$ python -q
>>> import numpy as np
>>> from numpy import linalg as LA
>>> np.set_printoptions(precision=2, suppress=True, linewidth=160)
>>> tidy = lambda a: np.round(a, 2) + 0
>>> F = np.array([[19.84, -43.64, -1.0],
...     [18.61, -42.06, -0.61],
...     [15.35, -37.8, 0.38],
...     [13.38, -35.15, 0.94],
...     [13.22, -34.93, 0.98],
...     [11.38, -32.36, 1.48],
...     [8.8, -28.64, 2.1],
...     [6.56, -25.22, 2.58],
...     [0.06, -13.02, 3.12],
...     [-0.79, -10.62, 2.93],
...     [-1.21, -9.1, 2.73],
...     [-1.65, -4.61, 1.7],
...     [-1.37, -2.93, 1.13],
...     [-1.1, -2.1, 0.81],
...     [-1.07, -2.0, 0.77],
...     [-0.33, -0.52, 0.18],
...     [2.0, 3.3, 0.18],
...     [1.4, 6.65, 3.36],
...     [-7.69, 16.39, 16.36],
...     [-21.81, 28.01, 32.11]])
>>> tidy(LA.norm(F, "nuc"))
np.float64(164.08)
>>> tidy(LA.norm(F, 2))
np.float64(116.49)
>>> tidy(LA.norm(F[12] - F[0]))
np.float64(45.95)
>>> tidy(LA.norm(F, axis=0))
array([ 46.14, 107.58,  36.85])
>>> out = np.c_[F[:, :2] @ np.array([[6, 7], [3, 5]]), np.array([4, 3, 4, 3, 1, 4, 0, -4, 5, 0, 4, 2, -4, -2, 3, 0, 3, -3, 0, -1])]
>>> tidy(out)
array([[-11.88, -79.32,   4.  ],
       [-14.52, -80.03,   3.  ],
       [-21.3 , -81.55,   4.  ],
       [-25.17, -82.09,   3.  ],
       [-25.47, -82.11,   1.  ],
       [-28.8 , -82.14,   4.  ],
       [-33.12, -81.6 ,   0.  ],
       [-36.3 , -80.18,  -4.  ],
       [-38.7 , -64.68,   5.  ],
       [-36.6 , -58.63,   0.  ],
       [-34.56, -53.97,   4.  ],
       [-23.73, -34.6 ,   2.  ],
       [-17.01, -24.24,  -4.  ],
       [-12.9 , -18.2 ,  -2.  ],
       [-12.42, -17.49,   3.  ],
       [ -3.54,  -4.91,   0.  ],
       [ 21.9 ,  30.5 ,   3.  ],
       [ 28.35,  43.05,  -3.  ],
       [  3.03,  28.12,   0.  ],
       [-46.83, -12.62,  -1.  ]])
>>> tidy(LA.norm(out - F @ LA.lstsq(F, out)[0], axis=0))
array([ 0.  ,  0.  , 11.18])
>>> gram = np.cov(out, rowvar=False)
>>> tidy(gram)
array([[ 379.25,  594.66,   -7.15],
       [ 594.66, 1809.1 ,  -44.84],
       [  -7.15,  -44.84,    7.99]])
>>> tidy(np.polyfit(out[:, 1], out[:, 2], 1))
array([-0.02,  0.06])
>>> np.argwhere(np.triu(np.abs(np.corrcoef(out.T)) > 0.8, 1))
array([], shape=(0, 2), dtype=int64)
>>> tidy(np.corrcoef(out.T))
array([[ 1.  ,  0.72, -0.13],
       [ 0.72,  1.  , -0.37],
       [-0.13, -0.37,  1.  ]])
>>> out = np.array([[3, 2], [3, 3], [1, 3]])
>>> LA.matrix_rank(F @ out)
np.int64(2)
>>> Xc = F - F.mean(axis=0)
>>> V = LA.svd(Xc)[2][:2]
>>> out = Xc - Xc @ V.T @ V
>>> tidy(np.cov(Xc @ V.T, rowvar=False))
array([[533.13,   0.  ],
       [  0.  ,  33.55]])
>>> LA.norm(out, axis=1).round(6).argmax()
np.int64(17)
>>> tidy(out.std(axis=0))
array([2.07, 0.8 , 0.67])
>>> tidy(LA.norm(out) / LA.norm(Xc))
np.float64(0.1)
>>> tidy(np.diag(V.T @ V))
array([0.2 , 0.88, 0.92])
>>> K = np.load("case3.npy")
>>> K
array([[-3,  0,  0,  0,  0,  0],
       [ 6,  6,  0,  0,  0,  0],
       [ 2,  5,  8,  0,  0,  0],
       [-2, -8, -6,  1,  0,  0],
       [ 4, -5, -8,  4,  0,  0],
       [-6, -4, -4, -6,  1,  6]])
>>> # triangular, det is the product of the diagonal
>>> tidy(np.sort(LA.eigvals(K)))
array([-3.,  0.,  1.,  6.,  6.,  8.])
>>> LA.matrix_rank(K - K[0, 0] * np.eye(6))
np.int64(5)
>>> Xc = (F - F.mean(axis=0)) / F.std(axis=0)
>>> np.argwhere(np.abs(Xc) > 2)
array([[19,  0],
       [19,  1],
       [19,  2]])
>>> tidy(Xc.std(axis=0))
array([1., 1., 1.])
>>> beta = LA.lstsq(np.delete(Xc, 2, axis=1), Xc[:, 2])[0]
>>> tidy(1 - np.var(Xc[:, 2] - np.delete(Xc, 2, axis=1) @ beta))
np.float64(0.57)
>>> tidy(beta)
array([-1.3, -0.6])
>>> out = K / np.sqrt((K ** 2).mean(axis=1, keepdims=True))
>>> LA.matrix_rank(out) == LA.matrix_rank(K)
np.True_
>>> LA.matrix_rank(K - K.mean(axis=1, keepdims=True))
np.int64(5)
>>> tidy(LA.norm(out, axis=1))
array([2.45, 2.45, 2.45, 2.45, 2.45, 2.45])
>>> mat = np.load("w.npy")
>>> mat
array([[ 0,  1,  2,  1,  1,  0],
       [-1,  0,  0,  0, -2, -3],
       [-2,  0,  0,  3,  3,  1],
       [-1,  0, -3,  0,  2,  2],
       [-1,  2, -3, -2,  0, -3],
       [ 0,  3, -1, -2,  3,  0]])
>>> left, sigma, Vh = LA.svd(mat)
>>> tidy(sigma)
array([6.49, 6.49, 3.72, 3.72, 0.29, 0.29])
>>> out = left[:, :4] @ np.diag(sigma[:4]) @ Vh[:4]
>>> tidy(LA.norm(mat - out, 2)), tidy(sigma[4])
(np.float64(0.29), np.float64(0.29))
>>> tidy(LA.norm(mat - out) / LA.norm(mat))
np.float64(0.04)
>>> tidy(np.abs(mat - out).max())
np.float64(0.15)
>>> X = np.load("run12.npy")
>>> tidy(X)
array([[-1.77,  1.2 , -2.68,  1.19,  2.47, -0.65,  2.3 ],
       [-3.86,  2.21,  0.98,  0.38, -1.78,  0.89, -0.37],
       [ 1.01, -0.43, -2.8 ,  0.73,  3.13, -1.1 ,  2.1 ],
       [ 3.75, -2.13, -1.17, -0.3 ,  1.95, -0.94,  0.53],
       [-4.02,  2.32,  0.65,  0.52, -1.46,  0.8 , -0.09],
       [-4.09,  2.44, -0.62,  0.94, -0.15,  0.38,  0.91],
       [ 1.  , -0.76,  2.85, -1.11, -2.8 ,  0.82, -2.35],
       [-2.92,  1.85, -2.15,  1.23,  1.69, -0.31,  2.  ],
       [ 1.  , -0.42, -2.8 ,  0.73,  3.13, -1.1 ,  2.1 ],
       [ 1.75, -1.19,  2.69, -1.19, -2.48,  0.66, -2.3 ],
       [ 0.82, -0.65,  2.88, -1.09, -2.86,  0.86, -2.35],
       [-0.56,  0.5 , -2.9 ,  1.05,  2.94, -0.9 ,  2.34],
       [ 1.75, -0.88, -2.6 ,  0.53,  3.07, -1.13,  1.86],
       [ 4.16, -2.45,  0.15, -0.8 ,  0.65, -0.55, -0.55],
       [-2.05,  1.36, -2.59,  1.21,  2.32, -0.58,  2.25],
       [ 4.14, -2.46,  0.36, -0.87,  0.42, -0.48, -0.72],
       [ 1.84, -0.93, -2.56,  0.5 ,  3.05, -1.14,  1.83],
       [-1.39,  0.66,  2.71, -0.63, -3.11,  1.12, -1.99],
       [ 3.31, -1.85, -1.67, -0.05,  2.4 , -1.05,  0.97],
       [ 1.1 , -0.82,  2.84, -1.12, -2.76,  0.8 , -2.35],
       [-3.05,  1.68,  1.9 , -0.07, -2.59,  1.09, -1.18],
       [ 4.14, -2.43, -0.16, -0.7 ,  0.97, -0.65, -0.31],
       [-3.65,  2.23, -1.5 ,  1.15,  0.86,  0.02,  1.56],
       [ 3.9 , -2.24, -0.91, -0.41,  1.72, -0.87,  0.31]])
>>> # null space of dimension 5
>>> rng = np.random.default_rng(391744)
>>> out = X + rng.integers(-2, 3, (24, 2)) @ rng.integers(-2, 3, (2, 7))
>>> tidy(out)
array([[-2.77,  1.2 ,  2.32,  0.19, -1.53,  3.35, -1.7 ],
       [-5.86,  6.21,  2.98,  2.38, -1.78,  4.89, -0.37],
       [ 0.01, -0.43,  2.2 , -0.27, -0.87,  2.9 , -1.9 ],
       [ 4.75, -2.13, -6.17,  0.7 ,  5.95, -4.94,  4.53],
       [-3.02, -1.68,  3.65, -2.48, -5.46,  0.8 , -4.09],
       [-3.09, -0.56,  0.38, -1.06, -2.15, -0.62, -1.09],
       [ 0.  ,  2.24,  1.85,  0.89, -0.8 ,  1.82, -0.35],
       [-2.92, -0.15,  1.85, -0.77, -2.31,  1.69, -2.  ],
       [ 2.  , -4.42,  0.2 , -2.27, -0.87, -1.1 , -1.9 ],
       [ 3.75, -7.19,  4.69, -5.19, -6.48, -1.34, -6.3 ],
       [ 2.82, -2.65, -3.12, -1.09,  1.14, -5.14,  1.65],
       [ 0.44, -3.5 ,  0.1 , -1.95, -1.06, -0.9 , -1.66],
       [ 2.75, -4.88,  0.4 , -2.47, -0.93, -1.13, -2.14],
       [ 2.16, -0.45,  6.15, -0.8 , -3.35,  5.45, -4.55],
       [-3.05,  1.36,  2.41,  0.21, -1.68,  3.42, -1.75],
       [ 4.14, -1.46, -1.64,  0.13,  2.42, -1.48,  1.28],
       [ 0.84,  1.07, -1.56,  1.5 ,  3.05,  0.86,  1.83],
       [-3.39,  3.66,  6.71,  0.37, -5.11,  6.12, -3.99],
       [ 1.31,  4.15, -3.67,  3.95,  6.4 ,  0.95,  4.97],
       [-0.9 ,  4.18,  2.84,  1.88, -0.76,  3.8 , -0.35],
       [-1.05, -0.32, -4.1 , -0.07,  1.41, -4.91,  2.82],
       [ 4.14, -0.43, -4.16,  1.3 ,  4.97, -2.65,  3.69],
       [-1.65, -0.77, -5.5 ,  0.15,  2.86, -4.98,  3.56],
       [ 1.9 , -0.24,  5.09, -0.41, -2.28,  5.13, -3.69]])
>>> np.abs(out - X).sum(axis=1)
array([19., 14., 19., 19., 19., 12., 12., 18., 19., 24., 24., 19., 19., 24., 19.,  9.,  7., 19., 24., 17., 24., 18., 19., 24.])
>>> W0 = np.load("mat.npy")
>>> tidy(W0)
array([[ -1.23,  -7.07, -16.62,  -6.23,  17.49,   7.07,  -5.19,  -3.31],
       [  0.72,  -3.63,  -5.82,  -1.26,   8.76,   3.63,  -2.28,  -0.93],
       [  0.75,  -3.52,  -5.54,  -1.15,   8.51,   3.52,  -2.2 ,  -0.87],
       [  0.8 ,  -3.37,  -5.15,  -1.  ,   8.15,   3.37,  -2.07,  -0.77],
       [  1.  ,  -1.87,  -1.75,   0.06,   4.71,   1.87,  -0.91,   0.06],
       [  1.  ,  -1.83,  -1.67,   0.08,   4.62,   1.83,  -0.87,   0.08],
       [  0.98,  -1.66,  -1.34,   0.15,   4.23,   1.66,  -0.75,   0.16],
       [  0.66,  -0.55,   0.21,   0.26,   1.75,   0.55,  -0.03,   0.5 ],
       [  0.45,  -0.27,   0.37,   0.17,   1.05,   0.27,   0.1 ,   0.46],
       [  0.27,  -0.11,   0.33,   0.08,   0.58,   0.11,   0.12,   0.35],
       [  0.2 ,  -0.06,   0.27,   0.05,   0.41,   0.06,   0.11,   0.28],
       [  0.14,  -0.03,   0.22,   0.03,   0.29,   0.03,   0.1 ,   0.23],
       [ -0.02,   0.  ,  -0.04,   0.  ,  -0.04,   0.  ,  -0.02,  -0.04],
       [ -0.12,  -0.04,  -0.32,   0.05,  -0.25,   0.04,  -0.18,  -0.32],
       [ -0.18,  -0.14,  -0.64,   0.18,  -0.41,   0.14,  -0.41,  -0.67],
       [  0.2 ,  -1.08,  -1.76,   1.88,  -0.79,   1.08,  -1.82,  -2.56],
       [  0.27,  -1.18,  -1.81,   2.08,  -0.81,   1.18,  -1.94,  -2.71],
       [  0.35,  -1.28,  -1.86,   2.3 ,  -0.83,   1.28,  -2.08,  -2.88],
       [  0.43,  -1.38,  -1.89,   2.53,  -0.85,   1.38,  -2.21,  -3.04],
       [  0.64,  -1.62,  -1.96,   3.08,  -0.91,   1.62,  -2.52,  -3.42],
       [  1.23,  -2.23,  -1.99,   4.58,  -1.06,   2.23,  -3.28,  -4.34],
       [  3.79,  -4.27,  -0.96,  10.49,  -1.77,   4.27,  -5.73,  -7.19]])
>>> Xc = W0 - W0.mean(axis=0)
>>> V = LA.svd(Xc)[2][:3]
>>> out = Xc - Xc @ V.T @ V
>>> tidy((Xc @ V.T).std(axis=0))
array([6.39, 3.62, 1.43])
>>> LA.norm(out, axis=1).round(6).argmax()
np.int64(0)
>>> tidy(np.diag(V.T @ V))
array([0.2 , 0.15, 0.61, 0.57, 0.78, 0.15, 0.18, 0.37])
>>> left, sigma, Vh = LA.svd(W0)
>>> np.argmax(sigma[:-1] / (sigma[1:] + 1e-6)) + 1
np.int64(3)
>>> tidy(sigma)
array([35.37, 20.39,  7.03,  0.  ,  0.  ,  0.  ,  0.  ,  0.  ])
>>> out = left[:, :3] @ np.diag(sigma[:3]) @ Vh[:3]
>>> LA.matrix_rank(W0, rtol=0.05)
np.int64(3)
>>> tidy(LA.norm(W0 - out, 2)), tidy(sigma[3])
(np.float64(0.0), np.float64(0.0))
>>> tidy(np.abs(W0 - out).max())
np.float64(0.0)
>>> d = LA.norm(W0[:, None] - W0[None], axis=-1)
>>> (d + 1e9 * np.eye(22)).round(6).argmin(axis=1)
array([ 1,  2,  1,  2,  5,  4,  5,  8,  9, 10, 11, 10, 13, 12, 13, 16, 15, 18, 17, 18, 19, 20])
>>> np.flatnonzero(d[4] < d.mean() / 2)
array([4, 5, 6])
>>> np.unravel_index(d.round(6).argmax(), d.shape)
(np.int64(0), np.int64(21))
>>> Xc = W0 - W0.mean(axis=0)
>>> left, sigma, Vh = LA.svd(Xc, full_matrices=False)
>>> tidy((sigma ** 2).sum() ** 2 / (sigma ** 4).sum())
np.float64(1.7)
>>> LA.matrix_rank(Xc)
np.int64(3)
>>> tidy(sigma)
array([29.98, 16.99,  6.73,  0.  ,  0.  ,  0.  ,  0.  ,  0.  ])
>>> tidy(sigma ** 2 / (sigma ** 2).sum())
array([0.73, 0.23, 0.04, 0.  , 0.  , 0.  , 0.  , 0.  ])
>>> (np.sign(left[:, 0]) == np.sign(left[0, 0])).astype(int)
array([1, 1, 1, 1, 1, 1, 1, 0, 0, 0, 0, 0, 0, 0, 0, 0, 0, 0, 0, 0, 0, 0])
>>> gram = np.cov(W0, rowvar=False)
>>> tidy(W0.std(axis=0))
array([0.87, 1.73, 3.6 , 2.92, 4.62, 1.73, 1.61, 1.96])
>>> tidy(np.corrcoef(W0[:, 4], W0[:, 5])[0, 1])
np.float64(0.76)
>>> np.argwhere(np.triu(np.abs(np.corrcoef(W0.T)) > 0.8, 1))
array([[0, 3],
       [1, 2],
       [1, 5],
       [1, 6],
       [2, 4],
       [2, 5],
       [5, 6],
       [6, 7]])
>>> arr = np.load("sample6.npy")
>>> tidy(arr)
array([[ 4.86,  0.08,  0.57, -0.58],
       [ 0.08,  4.96, -0.32,  0.33],
       [ 0.57, -0.32,  2.66,  2.41],
       [-0.58,  0.33,  2.41,  2.52]])
>>> # symmetric
>>> tidy(LA.norm(arr[1] - arr[3]))
np.float64(5.84)
>>> tidy(LA.norm(arr) ** 2 / LA.norm(arr, 2) ** 2)
np.float64(3.0)
>>> tidy(LA.norm(arr, axis=0))
array([4.93, 4.98, 3.65, 3.55])
>>> r0 = np.array([2, 1])
>>> tidy(np.correlate(arr[3], arr[1], "full"))
array([-0.19,  0.3 , -2.21,  1.66, 11.15, 12.67,  0.2 ])
>>> tidy(np.polyval(r0, arr[3]))
array([-0.17,  1.66,  5.82,  6.04])
>>> rk = LA.matrix_rank(arr)
>>> rk
np.int64(3)
>>> ns = LA.svd(arr)[2][rk:].T
>>> ns.shape
(4, 1)
>>> tidy(ns[:, 0] / ns[np.abs(ns[:, 0]).round(6).argmax(), 0])
array([ 0.24, -0.13, -0.97,  1.  ])
>>> tidy(LA.norm(arr, 2) / LA.norm(arr))
np.float64(0.58)
>>> LA.matrix_rank(arr, rtol=0.1)
np.int64(3)
>>> np.argsort(-LA.norm(arr, axis=0).round(6), kind="stable")[:3]
array([1, 0, 2])
>>> tidy(np.trace(arr))
np.float64(15.0)
>>> tidy((arr + arr.T) / 2)
array([[ 4.86,  0.08,  0.57, -0.58],
       [ 0.08,  4.96, -0.32,  0.33],
       [ 0.57, -0.32,  2.66,  2.41],
       [-0.58,  0.33,  2.41,  2.52]])
>>> tidy(np.sort(np.abs(LA.eigvals(arr))))
array([0., 5., 5., 5.])
>>> tidy(LA.det(arr))
np.float64(0.0)
>>> np.allclose(arr, arr.T)
True
